$ python3 -q
>>> import numpy as np
>>> import numpy.linalg as la
>>> np.set_printoptions(precision=2, suppress=True, linewidth=160, legacy="1.25")
>>> arr = np.load("m.npy")
>>> print(arr)
[[-1.5 -1. ]
 [-1.1 -7. ]]
>>> # row 1 dominates
>>> P = np.triu(np.array([[-2, 1], [-1, 2]]), 1) + np.eye(2)
>>> A2 = P @ arr @ la.inv(P)
>>> print(P @ arr - arr @ P)
[[-1.1 -5.5]
 [ 0.   1.1]]
>>> print(round(float(la.det(A2)), 2))
9.4
>>> print(np.trace(A2), np.trace(arr))
-8.5 -8.5
>>> W0 = np.load("run19.npy")
>>> print(W0)
[[  2  -3  -9  11]
 [ -3 -12   5 -17]
 [ -9   5  -8  -2]
 [ 11 -17  -2  16]]
>>> # symmetric
>>> print(np.kron(np.eye(2, dtype=int), W0))
[[  2  -3  -9  11   0   0   0   0]
 [ -3 -12   5 -17   0   0   0   0]
 [ -9   5  -8  -2   0   0   0   0]
 [ 11 -17  -2  16   0   0   0   0]
 [  0   0   0   0   2  -3  -9  11]
 [  0   0   0   0  -3 -12   5 -17]
 [  0   0   0   0  -9   5  -8  -2]
 [  0   0   0   0  11 -17  -2  16]]
>>> print(round(la.eigvals(W0).sum().real, 2))
-2.0
>>> print(round(la.det(W0[::-1]), 2))
10496.0
>>> q, R = la.qr(W0)
>>> print(np.abs(np.diag(R)))
[14.66 16.65 13.07  3.29]
>>> print(q @ R)
[[  2.  -3.  -9.  11.]
 [ -3. -12.   5. -17.]
 [ -9.   5.  -8.  -2.]
 [ 11. -17.  -2.  16.]]
>>> print(np.allclose(R.T @ R, W0.T @ W0))
True
>>> A2 = np.array([[2, 0, 0, -1], [-2, 3, 0, 1], [2, -1, 1, -2], [-3, 2, 3, 2]])
>>> K = np.tril(A2)
>>> print(K)
[[ 2  0  0  0]
 [-2  3  0  0]
 [ 2 -1  1  0]
 [-3  2  3  2]]
>>> # triangular, det is the product of the diagonal
>>> def softmax(z):
...     e = np.exp(z - z.max(axis=-1, keepdims=True))
...     return e / e.sum(axis=-1, keepdims=True)
... 
>>> print(np.round(softmax(10 * K[3]), 2) + 0)
[0. 0. 1. 0.]
>>> print(softmax(K).sum(axis=1))
[1. 1. 1. 1.]
>>> print(np.round(softmax(K[3] + -3), 2) + 0)
[0.   0.21 0.58 0.21]
>>> scores = K @ K.T / np.sqrt(4)
>>> print(softmax(scores).round(6).argmax(axis=1))
[0 1 2 3]
>>> print(np.round(softmax(scores), 2) + 0)
[[0.49 0.01 0.49 0.  ]
 [0.   0.62 0.   0.38]
 [0.27 0.   0.73 0.  ]
 [0.   0.   0.   1.  ]]
>>> print(softmax(scores)[3] @ K)
[-3.  2.  3.  2.]
>>> M = np.load("w.npy")
>>> print(M)
[[ 16   8  -2  -4]
 [ 48  24  -6 -12]
 [-72 -36   9  18]
 [-72 -36   9  18]]
>>> # rows 2 and 3 are equal
>>> rng = np.random.default_rng(522351)
>>> idx = rng.permutation(4)
>>> print(idx)
[0 1 3 2]
>>> A2 = M[idx][:, idx]
>>> print(round(float(la.det(A2)), 2), round(float(la.det(M[idx])), 2))
0.0 0.0
>>> print(np.round(np.sort(np.abs(la.eigvals(A2))), 2) + 0)
[ 0.  0.  0. 67.]
>>> print(np.trace(A2))
67
>>> left, sig, Vt = la.svd(M)
>>> print(np.argmax(sig[:-1] / (sig[1:] + 1e-6)) + 1)
1
>>> print(sig.round(2) + 0)
[131.03   0.     0.     0.  ]
>>> A2 = left[:, :1] @ np.diag(sig[:1]) @ Vt[:1]
>>> print(la.matrix_rank(A2))
1
>>> print(np.round(la.norm(M - A2, 2), 2), np.round(sig[1], 2))
0.0 0.0
>>> print(la.matrix_rank(M, rtol=0.05))
1
>>> print(np.round(np.abs(M - A2).max(), 2))
0.0
>>> rk = la.matrix_rank(M)
>>> print(rk)
1
>>> null = la.svd(M)[2][rk:].T
>>> print([int(la.matrix_rank(M[:, :j + 1])) for j in range(4)])
[1, 1, 1, 1]
>>> print([int(la.matrix_rank(np.delete(M, i, axis=0))) for i in range(4)])
[1, 1, 1, 1]
>>> print(round(la.norm(M, 2) / la.norm(M), 2))
1.0
>>> print(np.argsort(-la.norm(M, axis=0).round(6), kind="stable")[:3])
[0 1 3]
>>> q, _ = la.qr(np.array([[0.5, -0.8, 0.3], [1.1, -0.8, -1.6], [-1.2, 0.2, 1.3]]))
>>> vecs, _ = la.qr(np.array([[0.6, -0.4, -1.9, -0.8],
...     [0.1, -1.2, -0.5, -0.3],
...     [0.5, -0.2, -0.4, -0.2],
...     [0.6, 0.3, -0.8, 0.3]]))
>>> sig = 20 * 0.5 ** np.arange(3)
>>> A = q[:, :3] * sig @ vecs[:3]
>>> print(A)
[[  4.32  -5.6   -3.72   5.9 ]
 [  5.76  -0.67 -12.22   2.41]
 [-10.12  -8.     7.99  -2.68]]
>>> u, r1 = A[0], A[2]
>>> print(round(u @ r1, 2))
-44.51
>>> pr = (u @ r1) / (u @ u) * u
>>> print(pr)
[-1.95  2.52  1.68 -2.66]
>>> print(r1 - pr)
[ -8.18 -10.53   6.31  -0.02]
>>> print(la.norm(K, axis=0))
[4.58 3.74 3.16 2.  ]
>>> print(np.round(la.norm(K[3], 1), 2), np.round(la.norm(K[3], np.inf), 2))
10.0 3.0
>>> print(round(float(la.norm(K) ** 2 / la.norm(K, 2) ** 2), 2))
1.32
>>> print(la.norm(K, axis=1).argmax())
3
>>> print(np.round(la.norm(K, 2), 2))
6.1
>>> cov = A.T @ A
>>> print(la.matrix_rank(cov))
3
>>> print(np.allclose(cov, cov.T))
True
>>> print(la.svd(A, compute_uv=False) ** 2)
[400. 100.  25.]
>>> print((A @ A.T).shape)
(3, 3)
>>> m1 = np.load("test8.npy")
>>> print(m1)
[[0 2 1]
 [0 1 3]
 [0 1 1]]
>>> # rows and columns are dependent
>>> left, sig, Vt = la.svd(m1)
>>> print(sig)
[3.87 1.41 0.  ]
>>> print(np.argmax(sig[:-1] / (sig[1:] + 1e-6)) + 1)
2
>>> A2 = left[:, :2] @ np.diag(sig[:2]) @ Vt[:2]
>>> print(la.matrix_rank(A2))
2
>>> print(round(float(la.norm(m1 - A2) / la.norm(m1)), 2))
0.0
>>> print(A2)
[[0. 2. 1.]
 [0. 1. 3.]
 [0. 1. 1.]]
>>> print(round(float(np.abs(m1 - A2).max()), 2))
0.0
>>> print(la.matrix_rank(m1, rtol=0.05))
2
>>> print(np.round(la.norm(m1 - A2, 2), 2), sig[2])
0.0 0.0
>>> print(la.lstsq(m1[:-1].T, m1[-1])[2])
2
>>> print(m1 @ la.pinv(m1) @ m1)
[[0. 2. 1.]
 [0. 1. 3.]
 [0. 1. 1.]]
>>> print(round(np.trace(la.pinv(m1) @ m1), 2))
2.0
>>> u = np.array([0, -2, 3])
>>> print(np.array([np.convolve(row, u, "same") for row in m1]))
[[ 0 -4  4]
 [ 0 -2 -3]
 [ 0 -2  1]]
>>> print(np.polyval(u, m1[2]))
[3 1 1]
>>> print(np.correlate(m1[2], m1[0], "full"))
[0 1 3 2 0]
>>> print(np.convolve(m1[2], u))
[ 0  0 -2  1  3]
>>> print(np.cross(m1[2, :3], m1[0, :3]))
[-1  0  0]
>>> rk = la.matrix_rank(m1)
>>> print(rk)
2
>>> null = la.svd(m1)[2][rk:].T
>>> print(np.allclose(m1 @ null, 0))
True
>>> print(m1 @ null)
[[0.]
 [0.]
 [0.]]
>>> print([int(la.matrix_rank(np.delete(m1, i, axis=0))) for i in range(3)])
[2, 2, 2]
>>> left, sig, Vt = la.svd(m1)
>>> vecs = Vt[:(sig > 1e-8).sum()]
>>> x0 = m1[1] + 5 * m1[0] + rng.integers(2) * np.eye(3)[2]
>>> print(x0)
[ 0. 11.  8.]
>>> print(np.allclose(vecs.T @ vecs @ x0, x0))
True
>>> print(round(la.norm(x0 - vecs.T @ vecs @ x0), 2))
0.0
>>> print(la.matrix_rank(np.vstack([m1, x0])))
2
>>> print(np.round(vecs.T @ vecs, 2) + 0)
[[0. 0. 0.]
 [0. 1. 0.]
 [0. 0. 1.]]
>>> J = np.load("sample19.npy")
>>> print(J)
[[23.93 14.12 28.83]
 [24.54 14.02 31.3 ]
 [23.94 15.52 30.31]
 [25.16 16.36 30.73]
 [24.03 14.28 29.65]
 [24.94 14.74 30.31]
 [25.46 17.13 32.05]
 [25.35 14.69 30.05]
 [25.44 14.37 29.39]
 [25.13 16.63 30.89]
 [24.08 14.49 30.6 ]
 [24.54 14.82 29.76]]
>>> x0 = np.array([3, 3, 3])
>>> h = np.maximum(m1 @ x0, 0)
>>> print(np.tanh(m1 @ x0))
[1. 1. 1.]
>>> print(np.maximum(m1 @ (3 * x0), 0))
[27 36 18]
>>> print(np.maximum(m1 @ x0, 0) - np.maximum(-m1 @ x0, 0))
[ 9 12  6]
>>> print(m1.T @ h)
[ 0 36 51]
>>> F = np.array([[0, -2, 5, -6], [2, 0, -3, 2], [-5, 3, 0, -1], [6, -2, 1, 0]])
>>> # skew, so no eigenvalue has a real part
>>> x0 = np.array([3, 3, 0, 5])
>>> target = F @ x0
>>> print(target)
[-36  16 -11  12]
>>> print(np.round(la.solve(F, target + F[:, 3]), 2) + 0)
[3. 3. 0. 6.]
>>> print(np.round(la.solve(F, -3 * target), 2) + 0)
[ -9.  -9.   0. -15.]
>>> print(np.round(la.solve(F, F[:, 2]), 2) + 0)
[0. 0. 1. 0.]
>>> u = np.array([-3, -1, 3, -3])
>>> A2 = F + np.outer(u, np.eye(4)[2])
>>> print(la.matrix_rank(la.inv(A2) - la.inv(F), tol=1e-8))
1
>>> print(A2)
[[ 0. -2.  2. -6.]
 [ 2.  0. -4.  2.]
 [-5.  3.  3. -1.]
 [ 6. -2. -2.  0.]]
>>> print(round(la.det(A2) / la.det(F), 2), round(1 + la.solve(F, u)[2], 2))
1.6 1.6
>>> print(la.matrix_rank(A2 - F))
1
>>> print(np.count_nonzero(A2))
13
>>> print(la.svd(A2, compute_uv=False))
[10.07  7.02  2.    1.13]
>>> print(np.abs(A2).max())
6.0
>>> print(la.matrix_rank(A2))
4
>>> print(np.unravel_index(np.abs(A2).argmax(), A2.shape))
(0, 3)
>>> print(round(la.det(F), 2))
100.0
>>> print((F - F.T) / 2)
[[ 0. -2.  5. -6.]
 [ 2.  0. -3.  2.]
 [-5.  3.  0. -1.]
 [ 6. -2.  1.  0.]]
>>> print(round(float(np.abs(la.eigvals(F)).max()), 2))
8.82
>>> print(np.sort(np.abs(la.eigvals(F))))
[1.13 1.13 8.82 8.82]
>>> A2 = la.inv(F)
>>> print(np.round(F @ A2, 2) + 0)
[[1. 0. 0. 0.]
 [0. 1. 0. 0.]
 [0. 0. 1. 0.]
 [0. 0. 0. 1.]]
>>> print(np.allclose(A2, F.T))
False
>>> print(np.round(la.det(F) * A2, 2) + 0)
[[  0.  10.  20.  30.]
 [-10.   0.  60.  50.]
 [-20. -60.   0.  20.]
 [-30. -50. -20.   0.]]
>>> print(np.round(la.inv(A2), 2) + 0)
[[ 0. -2.  5. -6.]
 [ 2.  0. -3.  2.]
 [-5.  3.  0. -1.]
 [ 6. -2.  1.  0.]]
>>> print(np.round(la.det(F) * la.det(A2), 2))
1.0
